% python3 -q
>>> import numpy as np
>>> import numpy.linalg as la
>>> np.set_printoptions(suppress=True, linewidth=160)
>>> J = np.load("sample2.npy")
>>> J
array([[ 0.8 , -0.2 ,  0.  ,  0.  ],
       [-0.21,  0.38,  0.1 ,  0.39],
       [-2.2 , -1.  ,  1.4 , -0.8 ],
       [-0.2 ,  0.4 ,  0.1 ,  0.4 ],
       [-1.1 ,  0.1 , -0.4 , -1.1 ]])
>>> rng = np.random.default_rng(96649)
>>> out = J + rng.integers(-2, 3, (5, 3)) @ rng.integers(-2, 3, (3, 4))
>>> out
array([[ 4.8 , -3.2 ,  3.  , -1.  ],
       [ 3.79, -5.62,  0.1 ,  2.39],
       [-2.2 ,  8.  ,  4.4 , -1.8 ],
       [-0.2 ,  6.4 ,  0.1 ,  2.4 ],
       [-5.1 ,  4.1 , -2.4 , -1.1 ]])
>>> np.abs(out - J).sum(axis=1)
array([11., 12., 13.,  8., 10.])
>>> np.round(out - J, 2)
array([[ 4., -3.,  3., -1.],
       [ 4., -6.,  0.,  2.],
       [ 0.,  9.,  3., -1.],
       [ 0.,  6.,  0.,  2.],
       [-4.,  4., -2.,  0.]])
>>> u, v = J[1], J[4]
>>> round(u @ u, 2)
np.float64(0.35)
>>> round(u @ v, 2)
np.float64(-0.2)
>>> p = (u @ v) / (u @ u) * u
>>> p.round(2)
array([ 0.12, -0.22, -0.06, -0.22])
>>> out = np.c_[J[:, :3] @ np.array([[-2, -2, 0], [0, 1, 0], [-1, 3, 3]]), np.array([1, 0, -2, 0, 2])]
>>> out.round(2)
array([[-1.6 , -1.8 ,  0.  ,  1.  ],
       [ 0.32,  1.1 ,  0.3 ,  0.  ],
       [ 3.  ,  7.6 ,  4.2 , -2.  ],
       [ 0.3 ,  1.1 ,  0.3 ,  0.  ],
       [ 2.6 ,  1.1 , -1.2 ,  2.  ]])
>>> la.matrix_rank(np.c_[J, out])
np.int64(5)
>>> la.matrix_rank(out)
np.int64(4)
>>> np.round(la.norm(la.qr(J)[0].T @ out, axis=0) ** 2 / ((out ** 2).sum(axis=0) + 1e-12), 2)
array([1., 1., 1., 1.])
>>> O, Rm = la.qr(J)
>>> np.round(O @ Rm, 2) + 0
array([[ 0.8 , -0.2 ,  0.  ,  0.  ],
       [-0.21,  0.38,  0.1 ,  0.39],
       [-2.2 , -1.  ,  1.4 , -0.8 ],
       [-0.2 ,  0.4 ,  0.1 ,  0.4 ],
       [-1.1 ,  0.1 , -0.4 , -1.1 ]])
>>> Rm.round(2)
array([[-2.6 , -0.68,  1.03, -1.08],
       [ 0.  , -0.94,  0.7 , -0.28],
       [ 0.  ,  0.  , -0.77, -0.92],
       [ 0.  ,  0.  ,  0.  ,  0.27]])
>>> np.trace(O @ O.T)
np.float64(4.0)
>>> np.allclose(Rm.T @ Rm, J.T @ J)
True
>>> np.round(O.T @ O, 2) + 0
array([[1., 0., 0., 0.],
       [0., 1., 0., 0.],
       [0., 0., 1., 0.],
       [0., 0., 0., 1.]])
>>> mat = np.loadtxt("m.csv", delimiter=",")
>>> mat
array([[ 1.66,  1.67,  2.39],
       [ 2.65, -2.16, -1.83],
       [ 2.65,  1.69, -2.62],
       [-1.1 , -0.15,  1.42],
       [-1.49,  0.23,  3.49],
       [-4.63,  4.93,  0.49],
       [ 2.71, -0.79,  3.35],
       [-1.63, -4.93, -0.04],
       [ 2.62, -2.44,  1.3 ],
       [-0.34,  0.47,  0.61],
       [ 1.99,  1.6 ,  1.91],
       [-2.09, -1.62, -1.  ],
       [-0.71,  1.13,  1.9 ],
       [-0.21, -2.53, -1.04],
       [-2.28,  0.59, -0.65],
       [ 3.05,  2.92, -1.88],
       [ 1.38,  1.82,  0.37],
       [ 2.75,  3.67, -0.19],
       [-4.72,  0.61, -1.57],
       [ 1.8 , -0.36, -1.  ],
       [ 5.99,  0.46, -3.94],
       [ 0.79, -1.09, -0.52],
       [ 2.85,  2.77, -2.37]])
>>> d = la.norm(mat[:, None] - mat[None], axis=-1)
>>> (d + 1e9 * np.eye(23)).round(6).argmin(axis=1)
array([10, 19, 22,  9, 12, 18,  8, 13,  6,  3,  0, 13,  3, 21, 11, 22, 10, 15, 14, 21,  2, 19, 15])
>>> u = np.array([-3, 4])
>>> np.polyval(u, mat[17])
array([-4.25, -7.01,  4.57])
>>> feats = np.load("case6.npy")
>>> feats
array([[ -1.94, -23.86,   8.85,  -9.87],
       [ -2.47, -22.21,   8.54, -11.62],
       [  0.62,   6.21,   5.31,   7.07],
       [  1.74,   5.19,   4.34,   9.15],
       [-10.92,  10.06,   2.27,  -7.53],
       [  1.99,   6.52,   6.22,  10.41],
       [ -3.71, -24.42,   9.37,  -8.74],
       [ -2.5 , -24.17,  10.45,  -9.12],
       [ -2.76, -23.41,   8.84,  -9.59],
       [  1.27,   4.95,   6.14,   8.39],
       [ -0.59,   6.81,   4.91,   8.47],
       [ -9.97,   9.27,   2.91, -10.31],
       [  0.99,   4.32,   5.15,   6.26],
       [ -8.45,  10.52,   2.12,  -7.48],
       [ -2.7 , -23.26,  10.35, -10.16],
       [  0.66,   5.84,   6.97,   7.74],
       [ -2.13, -25.45,   8.22, -10.09],
       [ -9.1 ,  10.62,   2.31,  -7.02],
       [  0.49,   6.66,   7.86,  10.05],
       [ -2.21, -23.99,   9.9 , -11.87],
       [ -2.33, -23.32,   8.04, -10.41],
       [ -2.38, -23.31,   8.93, -10.27],
       [  2.55,   9.21,   7.16,   6.86],
       [ -2.06, -23.04,   8.65,  -8.44]])
>>> cent = feats[[14, 12]].astype(float)
>>> for _ in range(4):
...     idx = la.norm(feats[:, None] - cent, axis=-1).argmin(axis=1)
...     cent = np.array([feats[idx == j].mean(axis=0) for j in range(2)])
... 
>>> idx
array([0, 0, 1, 1, 1, 1, 0, 0, 0, 1, 1, 1, 1, 1, 0, 1, 0, 1, 1, 0, 0, 0, 1, 0])
>>> np.abs(cent[1] - cent[0]).argmax()
np.int64(1)
>>> np.bincount(idx)
array([11, 13])
>>> np.round(cent[1] - cent[0], 2)
array([ 0.26, 31.07, -4.21, 13.25])
>>> cent.round(2)
array([[ -2.47, -23.68,   9.1 , -10.02],
       [ -2.21,   7.4 ,   4.9 ,   3.24]])
>>> cov = feats.T @ feats
>>> np.round(np.diag(cov), 2)
array([ 459.9 , 6944.84, 1277.44, 2014.57])
>>> np.allclose(cov, cov.T)
True
>>> la.matrix_rank(cov)
np.int64(4)
>>> cov.round(2)
array([[  459.9 ,   319.28,  -281.49,   663.29],
       [  319.28,  6944.84, -1933.78,  2742.7 ],
       [ -281.49, -1933.78,  1277.44,  -632.35],
       [  663.29,  2742.7 ,  -632.35,  2014.57]])
>>> (feats @ feats.T).shape
(24, 24)
>>> K = np.loadtxt("out16.csv", delimiter=",")
>>> K
array([[32., 12., 32., 40., 24.],
       [12.,  5., 12., 11.,  7.],
       [32., 12., 32., 40., 24.],
       [40., 11., 40., 82., 46.],
       [24.,  7., 24., 46., 26.]])
>>> ev, V = la.eigh(K)
>>> np.abs(V[:, -1]).round(6).argmax()
np.int64(3)
>>> np.round(np.abs(V[:, -1]), 2)
array([0.41, 0.13, 0.41, 0.69, 0.4 ])
>>> (ev > 1e-8).sum(), (ev < -1e-8).sum()
(np.int64(2), np.int64(0))
>>> np.round(V.T @ V, 2) + 0
array([[1., 0., 0., 0., 0.],
       [0., 1., 0., 0., 0.],
       [0., 0., 1., 0., 0.],
       [0., 0., 0., 1., 0.],
       [0., 0., 0., 0., 1.]])
>>> Uu, s, Vt = la.svd(K)
>>> V = Vt[:(s > 1e-8).sum()]
>>> x = K[3] + -3 * K[4] + rng.integers(2) * np.eye(5)[1]
>>> x
array([-32., -10., -32., -56., -32.])
>>> np.round(V.T @ V, 2) + 0
array([[ 0.44,  0.23,  0.44,  0.  ,  0.06],
       [ 0.23,  0.13,  0.23, -0.1 , -0.02],
       [ 0.44,  0.23,  0.44,  0.  ,  0.06],
       [ 0.  , -0.1 ,  0.  ,  0.79,  0.4 ],
       [ 0.06, -0.02,  0.06,  0.4 ,  0.2 ]])
>>> np.allclose(V.T @ V @ x, x)
True
>>> la.matrix_rank(np.vstack([K, x]))
np.int64(2)
>>> r = la.matrix_rank(K)
>>> r
np.int64(2)
>>> null = la.svd(K)[2][r:].T
>>> np.round(K @ null, 2) + 0
array([[0., 0., 0.],
       [0., 0., 0.],
       [0., 0., 0.],
       [0., 0., 0.],
       [0., 0., 0.]])
>>> np.round(null @ null.T, 2) + 0
array([[ 0.56, -0.23, -0.44,  0.  , -0.06],
       [-0.23,  0.87, -0.23,  0.1 ,  0.02],
       [-0.44, -0.23,  0.56,  0.  , -0.06],
       [ 0.  ,  0.1 ,  0.  ,  0.21, -0.4 ],
       [-0.06,  0.02, -0.06, -0.4 ,  0.8 ]])
>>> la.matrix_rank(K.T @ K), la.matrix_rank(K @ K.T)
(np.int64(2), np.int64(2))
>>> [int(la.matrix_rank(K[:, :j + 1])) for j in range(5)]
[1, 2, 2, 2, 2]
>>> [int(la.matrix_rank(np.delete(K, i, axis=0))) for i in range(5)]
[2, 2, 2, 2, 2]
>>> np.allclose(K @ null, 0)
True
>>> null.shape
(5, 3)
>>> ev, V = la.eigh(K)
>>> x = np.array([1, 3, -2, -2, 3])
>>> (np.sign(V[:, -1].round(6)) == np.sign(V[0, -1].round(6))).astype(int)
array([1, 1, 1, 1, 1])
>>> np.round(la.eigvalsh(K[1:, 1:]), 2) + 0
array([  0.  ,   0.  ,  12.71, 132.29])
>>> np.round(V * np.abs(ev) @ V.T, 2)
array([[32., 12., 32., 40., 24.],
       [12.,  5., 12., 11.,  7.],
       [32., 12., 32., 40., 24.],
       [40., 11., 40., 82., 46.],
       [24.,  7., 24., 46., 26.]])
>>> u, v = K[0], K[1]
>>> u @ u
np.float64(4368.0)
>>> p = (u @ v) / (u @ u) * u
>>> round(float((v - p) @ u), 2)
0.0
>>> p.round(2)
array([10.52,  3.95, 10.52, 13.15,  7.89])
>>> F = rng.normal(size=(19, 3))
>>> F = 5 * F / la.norm(F, axis=1, keepdims=True)
>>> F.round(2)
array([[-4.36, -0.99, -2.25],
       [ 4.91, -0.84,  0.48],
       [ 4.03,  2.66,  1.3 ],
       [-3.56, -1.24,  3.29],
       [ 3.98,  0.33,  3.01],
       [-0.08, -4.71, -1.67],
       [ 1.97, -4.21, -1.85],
       [-1.12,  1.59, -4.61],
       [-1.73,  1.48,  4.45],
       [ 0.1 ,  3.27, -3.78],
       [ 1.94, -4.29, -1.69],
       [ 0.28,  0.88, -4.91],
       [-3.88, -2.61,  1.77],
       [ 2.19,  2.61,  3.66],
       [ 2.86,  2.73, -3.06],
       [-0.63,  4.18, -2.67],
       [-2.75, -0.61, -4.13],
       [-3.98,  0.23,  3.02],
       [-1.01,  0.14, -4.89]])
>>> idx = rng.permutation(3)
>>> out = F[:, idx] * rng.choice([-1, 1], 3)
>>> out.round(2)
array([[-0.99,  4.36, -2.25],
       [-0.84, -4.91,  0.48],
       [ 2.66, -4.03,  1.3 ],
       [-1.24,  3.56,  3.29],
       [ 0.33, -3.98,  3.01],
       [-4.71,  0.08, -1.67],
       [-4.21, -1.97, -1.85],
       [ 1.59,  1.12, -4.61],
       [ 1.48,  1.73,  4.45],
       [ 3.27, -0.1 , -3.78],
       [-4.29, -1.94, -1.69],
       [ 0.88, -0.28, -4.91],
       [-2.61,  3.88,  1.77],
       [ 2.61, -2.19,  3.66],
       [ 2.73, -2.86, -3.06],
       [ 4.18,  0.63, -2.67],
       [-0.61,  2.75, -4.13],
       [ 0.23,  3.98,  3.02],
       [ 0.14,  1.01, -4.89]])
>>> Uu, _, Vt = la.svd(F.T @ out)
>>> idx
array([1, 0, 2])
>>> d = la.norm(F[:, None] - F[None], axis=-1)
>>> d.mean(axis=1).argmax()
np.int64(8)
>>> (d + 1e9 * np.eye(19)).round(6).argmin(axis=1)
array([16,  4,  4, 17,  2, 10, 10, 18, 17, 15,  6, 18,  3,  4,  9,  9, 18,  3,  7])
>>> d[:5, :5].round(2)
array([[0.  , 9.65, 9.81, 5.6 , 9.94],
       [9.65, 0.  , 3.7 , 8.92, 2.94],
       [9.81, 3.7 , 0.  , 8.76, 2.89],
       [5.6 , 8.92, 8.76, 0.  , 7.7 ],
       [9.94, 2.94, 2.89, 7.7 , 0.  ]])
>>> d[10].round(6).argsort(kind="stable")[:4]
array([10,  6,  5,  1])
>>> Xs = F - F.mean(axis=0)
>>> V = la.svd(Xs)[2][:2]
>>> out = Xs - Xs @ V.T @ V
>>> np.round(np.cov(Xs @ V.T, rowvar=False), 2) + 0
array([[10.44,  0.  ],
       [ 0.  ,  8.96]])
>>> la.norm(out, axis=1).round(6).argmax()
np.int64(10)
>>> np.round(la.norm(out) / la.norm(Xs), 2)
np.float64(0.5)
>>> arr = np.load("layer9.npy")
>>> arr
array([[ 14,  -4,  10,   2, -16],
       [  0,   0,   0,   0,   0],
       [  7,  -2,   5,   1,  -8],
       [  0,   0,   0,   0,   0]])
>>> # rank 1
>>> np.round(arr @ la.pinv(arr) @ arr, 2)
array([[ 14.,  -4.,  10.,   2., -16.],
       [  0.,   0.,   0.,   0.,   0.],
       [  7.,  -2.,   5.,   1.,  -8.],
       [  0.,   0.,   0.,   0.,   0.]])
>>> np.unique(arr.round(6), axis=0).shape
(3, 5)
>>> la.lstsq(arr[:-1].T, arr[-1])[2]
np.int32(1)
>>> out = np.c_[mat[:, :1] @ np.array([[-1]]), np.array([8, 6, 5, 3, 3, 1, 3, 1, 0, 6, 8, 6, 0, 9, 4, 0, 0, 8, 5, 7, 2, 1, 3])]
>>> out
array([[-1.66,  8.  ],
       [-2.65,  6.  ],
       [-2.65,  5.  ],
       [ 1.1 ,  3.  ],
       [ 1.49,  3.  ],
       [ 4.63,  1.  ],
       [-2.71,  3.  ],
       [ 1.63,  1.  ],
       [-2.62,  0.  ],
       [ 0.34,  6.  ],
       [-1.99,  8.  ],
       [ 2.09,  6.  ],
       [ 0.71,  0.  ],
       [ 0.21,  9.  ],
       [ 2.28,  4.  ],
       [-3.05,  0.  ],
       [-1.38,  0.  ],
       [-2.75,  8.  ],
       [ 4.72,  5.  ],
       [-1.8 ,  7.  ],
       [-5.99,  2.  ],
       [-0.79,  1.  ],
       [-2.85,  3.  ]])
>>> la.matrix_rank(np.c_[mat, out])
np.int64(4)
>>> np.round(la.norm(la.qr(mat)[0].T @ out, axis=0) ** 2 / ((out ** 2).sum(axis=0) + 1e-12), 2)
array([1.  , 0.05])
>>> la.matrix_rank(out)
np.int64(2)
>>> np.round(la.norm(out - mat @ la.lstsq(mat, out)[0], axis=0), 2) + 0
array([ 0.  , 22.61])
